% ipython --no-banner

In [1]: import numpy as np

In [2]: from numpy import linalg as LA

In [3]: np.set_printoptions(precision=4, suppress=True, linewidth=120, floatmode="fixed")

In [4]: rng = np.random.default_rng(1704)

In [5]: X = rng.normal(size=(10, 4)) + 3 * np.array([2, 0, -2, 2])

In [6]: print(X)
[[ 5.4916  1.5118 -7.2667  6.0439]
 [ 5.5301 -0.9580 -5.9346  6.0437]
 [ 6.6648  0.2254 -6.0864  5.4449]
 [ 5.5853  1.4820 -5.8099  7.0118]
 [ 6.7578  1.2086 -6.1948  5.5498]
 [ 5.4607 -0.3843 -5.9054  6.1454]
 [ 7.0463  0.1436 -4.7812  7.1579]
 [ 6.9976 -2.1141 -6.4056  8.2824]
 [ 7.0067  0.0667 -6.8060  5.9650]
 [ 5.2254 -0.7366 -5.6143  6.0480]]

In [7]: Ac = (X - X.mean(axis=0)) / X.std(axis=0)

In [8]: print(np.argwhere(np.abs(Ac) > 2))
[[6 2]
 [7 3]]

In [9]: print(Ac.std(axis=0))
[1.0000 1.0000 1.0000 1.0000]

In [10]: c = LA.lstsq(np.delete(Ac, 2, axis=1), Ac[:, 2])[0]

In [11]: print(c)
[-0.0180 -0.1046  0.1706]

In [12]: print(np.abs(c).argmax())
2

In [13]: x = np.array([-2, 1, 2, 0])

In [14]: y = X @ x

In [15]: print(np.round(LA.pinv(X) @ X, 4) + 0)
[[1.0000 0.0000 0.0000 0.0000]
 [0.0000 1.0000 0.0000 0.0000]
 [0.0000 0.0000 1.0000 0.0000]
 [0.0000 0.0000 0.0000 1.0000]]

In [16]: print(np.round(LA.lstsq(X, y)[0], 4) + 0)
[-2.0000  1.0000  2.0000  0.0000]

In [17]: y = y + 0.05 * rng.normal(size=10)

In [18]: print(y)
[-24.0884 -23.9234 -25.2822 -21.3485 -24.7319 -23.0965 -23.4583 -28.9214 -27.5466 -22.4249]

In [19]: c, *_ = LA.lstsq(X, y)

In [20]: print(round(float(LA.norm(y - X @ c)), 4))
0.0625

In [21]: print(c)
[-1.9742  0.9897  2.0269 -0.0013]

In [22]: J = np.abs(np.array([[2, 4, -3, 0, 0],
    ...:     [2, -4, 1, 5, -5],
    ...:     [0, -1, 0, -4, -5],
    ...:     [5, 0, 5, -1, 3],
    ...:     [-3, -1, 3, -4, 5]])) + np.eye(5)

In [23]: J = J / J.sum(axis=1, keepdims=True)

In [24]: print(J)
[[0.3000 0.4000 0.3000 0.0000 0.0000]
 [0.1111 0.2778 0.0556 0.2778 0.2778]
 [0.0000 0.0909 0.0909 0.3636 0.4545]
 [0.3333 0.0000 0.3333 0.1333 0.2000]
 [0.1765 0.0588 0.1765 0.2353 0.3529]]

In [25]: # a transition matrix

In [26]: W = np.array([[4, -3, 2], [6, -1, 9], [-6, -7, 7], [-3, -5, 0], [8, 8, -6]])

In [27]: c = np.array([0, 3, 3])

In [28]: act = np.maximum(J @ W + c, 0)

In [29]: print(LA.matrix_rank(act))
3

In [30]: print((act > 0).mean(axis=0))
[1.0000 0.8000 1.0000]

In [31]: cent = np.array([[9, 2], [9, 0], [1, 3]])

In [32]: print((act @ cent).round(6).argmax(axis=1))
[1 0 0 1 0]

In [33]: A2 = J / LA.norm(J, axis=1, keepdims=True)

In [34]: C2 = A2 @ A2.T

In [35]: print(np.round(np.degrees(np.arccos(np.clip(C2[3, 4], -1, 1))), 4))
33.1424

In [36]: r0, g = J[3], J[2]

In [37]: print(r0 @ r0)
0.28

In [38]: p = (r0 @ g) / (r0 @ r0) * r0

In [39]: print((g - p) @ r0)
0.0

In [40]: print(LA.matrix_rank(np.outer(r0, g)))
1

In [41]: print(np.round(LA.norm(r0 + g) ** 2 + LA.norm(r0 - g) ** 2, 4))
1.2707

In [42]: print(p)
[0.2020 0.0000 0.2020 0.0808 0.1212]

In [43]: print(np.outer(r0, g))
[[0.0000 0.0303 0.0303 0.1212 0.1515]
 [0.0000 0.0000 0.0000 0.0000 0.0000]
 [0.0000 0.0303 0.0303 0.1212 0.1515]
 [0.0000 0.0121 0.0121 0.0485 0.0606]
 [0.0000 0.0182 0.0182 0.0727 0.0909]]

In [44]: print(g - p)
[-0.2020  0.0909 -0.1111  0.2828  0.3333]

In [45]: print(np.sort(np.abs(LA.eigvals(J)))[::-1])
[1.0000 0.2343 0.2343 0.2139 0.0366]

In [46]: print(J.sum(axis=1))
[1.0000 1.0000 1.0000 1.0000 1.0000]

In [47]: print(LA.matrix_power(J, 100))
[[0.1868 0.1498 0.1964 0.2023 0.2648]
 [0.1868 0.1498 0.1964 0.2023 0.2648]
 [0.1868 0.1498 0.1964 0.2023 0.2648]
 [0.1868 0.1498 0.1964 0.2023 0.2648]
 [0.1868 0.1498 0.1964 0.2023 0.2648]]

In [48]: p = np.eye(5)[2]

In [49]: for _ in range(6):
    ...:     p = p @ J
    ...:     print(p.round(4))
    ...: 
[0.0000 0.0909 0.0909 0.3636 0.4545]
[0.2115 0.0603 0.2147 0.2137 0.2997]
[0.1943 0.1385 0.2105 0.1938 0.2629]
[0.1847 0.1508 0.1961 0.2027 0.2657]
[0.1866 0.1492 0.1961 0.2027 0.2653]
[0.1870 0.1495 0.1965 0.2022 0.2648]

In [50]: feats = np.load("run18.npy")

In [51]: print(feats)
[[ 0 -1 -1  1]
 [ 0  2 -2 -2]
 [-1  2  0  0]
 [ 0 -1 -1  1]
 [-1  1  2 -1]]

In [52]: x = np.array([-1, -1, -2, 0])

In [53]: y = feats @ x

In [54]: print(np.round(LA.pinv(feats) @ feats, 4) + 0)
[[1.0000 0.0000 0.0000 0.0000]
 [0.0000 1.0000 0.0000 0.0000]
 [0.0000 0.0000 1.0000 0.0000]
 [0.0000 0.0000 0.0000 1.0000]]

In [55]: print(np.round(LA.solve(feats.T @ feats, feats.T @ y), 4) + 0)
[-1.0000 -1.0000 -2.0000  0.0000]

In [56]: print(y)
[ 3  2 -1  3 -4]

In [57]: y = y + 0.1 * rng.normal(size=5)

In [58]: print(y)
[ 3.0161  1.9759 -1.0213  3.0502 -3.9054]

In [59]: c, *_ = LA.lstsq(feats, y)

In [60]: print([round(float(LA.norm(LA.solve(feats.T @ feats + lam * np.eye(4), feats.T @ y))), 2) for lam in (0, 1, 10, 100)])
[2.55, 1.73, 0.96, 0.19]

In [61]: A2 = np.array([[-1, 1, 2], [0, 1, 0], [2, -2, -1], [-1, 2, 2]])

In [62]: print(feats @ A2)
[[-3  3  3]
 [-2  2 -2]
 [ 1  1 -2]
 [-3  3  3]
 [ 6 -6 -6]]

In [63]: print(LA.matrix_rank(np.vstack([feats, A2.T])))
4

In [64]: print(LA.matrix_rank(feats @ A2))
3

In [65]: print(A2.T @ feats.T)
[[-3 -2  1 -3  6]
 [ 3  2  1  3 -6]
 [ 3 -2 -2  3 -6]]

In [66]: print(np.einsum("ik,kj->ij", feats, A2))
[[-3  3  3]
 [-2  2 -2]
 [ 1  1 -2]
 [-3  3  3]
 [ 6 -6 -6]]

In [67]: print(np.einsum("ik,kj->ji", feats, A2))
[[-3 -2  1 -3  6]
 [ 3  2  1  3 -6]
 [ 3 -2 -2  3 -6]]

In [68]: proj = feats @ LA.solve(feats.T @ feats, feats.T)

In [69]: print(LA.eigvalsh(proj))
[0.0000 1.0000 1.0000 1.0000 1.0000]

In [70]: print(np.diag(proj))
[0.5000 1.0000 1.0000 0.5000 1.0000]

In [71]: print(np.trace(proj))
4.0

In [72]: print(np.allclose(proj @ proj, proj))
True

In [73]: print(np.round((np.eye(5) - proj) @ feats, 4) + 0)
[[0.0000 0.0000 0.0000 0.0000]
 [0.0000 0.0000 0.0000 0.0000]
 [0.0000 0.0000 0.0000 0.0000]
 [0.0000 0.0000 0.0000 0.0000]
 [0.0000 0.0000 0.0000 0.0000]]

In [74]: print(proj.round(4) + 0)
[[0.5000 0.0000 0.0000 0.5000 0.0000]
 [0.0000 1.0000 0.0000 0.0000 0.0000]
 [0.0000 0.0000 1.0000 0.0000 0.0000]
 [0.5000 0.0000 0.0000 0.5000 0.0000]
 [0.0000 0.0000 0.0000 0.0000 1.0000]]

In [75]: A2 = feats / np.sqrt((feats ** 2).mean(axis=1, keepdims=True))

In [76]: print(LA.matrix_rank(A2) == LA.matrix_rank(feats))
True

In [77]: print(LA.norm(A2, axis=1))
[2.0000 2.0000 2.0000 2.0000 2.0000]

In [78]: print(feats - feats.mean(axis=1, keepdims=True))
[[ 0.2500 -0.7500 -0.7500  1.2500]
 [ 0.5000  2.5000 -1.5000 -1.5000]
 [-1.2500  1.7500 -0.2500 -0.2500]
 [ 0.2500 -0.7500 -0.7500  1.2500]
 [-1.2500  0.7500  1.7500 -1.2500]]

In [79]: print(A2[2])
[-0.8944  1.7889  0.0000  0.0000]

In [80]: theta = np.radians(60)

In [81]: R = np.eye(4)

In [82]: R[0, 0] = R[1, 1] = np.cos(theta)

In [83]: R[0, 1], R[1, 0] = -np.sin(theta), np.sin(theta)

In [84]: print(R)
[[ 0.5000 -0.8660  0.0000  0.0000]
 [ 0.8660  0.5000  0.0000  0.0000]
 [ 0.0000  0.0000  1.0000  0.0000]
 [ 0.0000  0.0000  0.0000  1.0000]]

In [85]: A2 = feats @ R.T

In [86]: print(np.abs(A2 - feats).max(axis=0))
[1.7321 1.8660 0.0000 0.0000]

In [87]: print(round(LA.det(R), 4), np.trace(R))
1.0 3.0

In [88]: F = np.loadtxt("layer2.csv", delimiter=",")

In [89]: print(F)
[[8.0000 2.0000 8.0000]
 [2.0000 1.0000 2.0000]
 [8.0000 2.0000 8.0000]]

In [90]: # rank 2

In [91]: theta = np.radians(45)

In [92]: R = np.eye(3)

In [93]: R[0, 0] = R[2, 2] = np.cos(theta)

In [94]: R[0, 2], R[2, 0] = -np.sin(theta), np.sin(theta)

In [95]: print(R)
[[ 0.7071  0.0000 -0.7071]
 [ 0.0000  1.0000  0.0000]
 [ 0.7071  0.0000  0.7071]]

In [96]: A2 = F @ R.T

In [97]: print(np.round(LA.det(R), 4), round(float(np.trace(R)), 4))
1.0 2.4142

In [98]: print(np.allclose(LA.norm(F, axis=1), LA.norm(A2, axis=1)))
True

In [99]: print(np.round(LA.svd(F, compute_uv=False), 4) + 0, np.round(LA.svd(A2, compute_uv=False), 4) + 0)
[16.5156  0.4844  0.0000] [16.5156  0.4844  0.0000]

In [100]: print(np.allclose(F @ F.T, A2 @ A2.T))
True

In [101]: print(A2.round(4) + 0)
[[ 0.0000  2.0000 11.3137]
 [ 0.0000  1.0000  2.8284]
 [ 0.0000  2.0000 11.3137]]

In [102]: ev, vecs = LA.eigh(F)

In [103]: print(np.abs(vecs[:, -1]))
[0.6956 0.1793 0.6956]

In [104]: print((ev > 1e-8).sum(), (ev < -1e-8).sum())
2 0

In [105]: print(np.round(LA.svd(F, compute_uv=False), 4) + 0)
[16.5156  0.4844  0.0000]

In [106]: print(np.abs(vecs[:, -1]).round(6).argmax())
0

In [107]: print(np.round(ev.sum(), 4), np.trace(F))
17.0 17.0

In [108]: print(np.round(vecs.T @ F @ vecs, 4) + 0)
[[ 0.0000  0.0000  0.0000]
 [ 0.0000  0.4844  0.0000]
 [ 0.0000  0.0000 16.5156]]

In [109]: q = J.astype(float).copy()

In [110]: for j in range(5):
     ...:     q[:, j] -= q[:, :j] @ (q[:, :j].T @ q[:, j])
     ...:     q[:, j] /= LA.norm(q[:, j])
     ...: 

In [111]: print(np.round(q.T @ q, 4) + 0)
[[1.0000 0.0000 0.0000 0.0000 0.0000]
 [0.0000 1.0000 0.0000 0.0000 0.0000]
 [0.0000 0.0000 1.0000 0.0000 0.0000]
 [0.0000 0.0000 0.0000 1.0000 0.0000]
 [0.0000 0.0000 0.0000 0.0000 1.0000]]

In [112]: arr = np.tril(np.array([[1, 3], [1, 2]]), -1) + np.eye(2, dtype=int)

In [113]: print(arr)
[[1 0]
 [1 1]]

In [114]: # triangular: eigenvalues sit on the diagonal

In [115]: A2 = arr + rng.integers(-2, 3, (2, 1)) @ rng.integers(-2, 3, (1, 2))

In [116]: print(A2)
[[1 0]
 [0 3]]

In [117]: print(A2 - arr)
[[ 0  0]
 [-1  2]]

In [118]: print(LA.matrix_rank(A2 - arr, tol=1e-8))
1

In [119]: A2 = np.array([[-4, 9], [-8, 1]])

In [120]: print(np.einsum("ij,ij->i", arr, arr))
[1 2]

In [121]: print(np.einsum("ik,kj->ji", arr, A2))
[[ -4 -12]
 [  9  10]]

In [122]: print(np.einsum("ik,kj->ij", arr, A2))
[[ -4   9]
 [-12  10]]

In [123]: print(LA.matrix_rank(arr @ A2))
2

In [124]: print(LA.matrix_rank(np.vstack([arr, A2.T])))
2

In [125]: print(np.sort(np.abs(LA.eigvals(arr))))
[1.0000 1.0000]

In [126]: print(np.round(LA.det(arr), 4))
1.0

In [127]: print(np.trace(arr))
2

In [128]: print(arr @ arr)
[[1 0]
 [2 1]]

In [129]: E = np.load("m.npy")

In [130]: print(E)
[[-0.5500  0.1700 -0.1100  1.4600 -0.0800]
 [-0.3500  0.2200 -0.1900 -0.6200  0.2300]
 [ 0.8200 -0.5200  2.1800 -3.6600 -1.2200]
 [-0.6800  0.0800  1.2800 -0.2100 -0.9200]]

In [131]: rk = LA.matrix_rank(E)

In [132]: print(rk)
3

In [133]: null = LA.svd(E)[2][rk:].T

In [134]: print(np.round(E @ null, 4) + 0)
[[0.0000 0.0000]
 [0.0000 0.0000]
 [0.0000 0.0000]
 [0.0000 0.0000]]

In [135]: print(np.allclose(E @ null, 0))
True

In [136]: print([int(LA.matrix_rank(E[:, :j + 1])) for j in range(5)])
[1, 2, 3, 3, 3]

In [137]: print([int(LA.matrix_rank(np.delete(E, i, axis=0))) for i in range(4)])
[3, 3, 3, 3]

In [138]: print([int(LA.matrix_rank(E[:i])) for i in range(1, len(E) + 1)])
[1, 2, 3, 3]
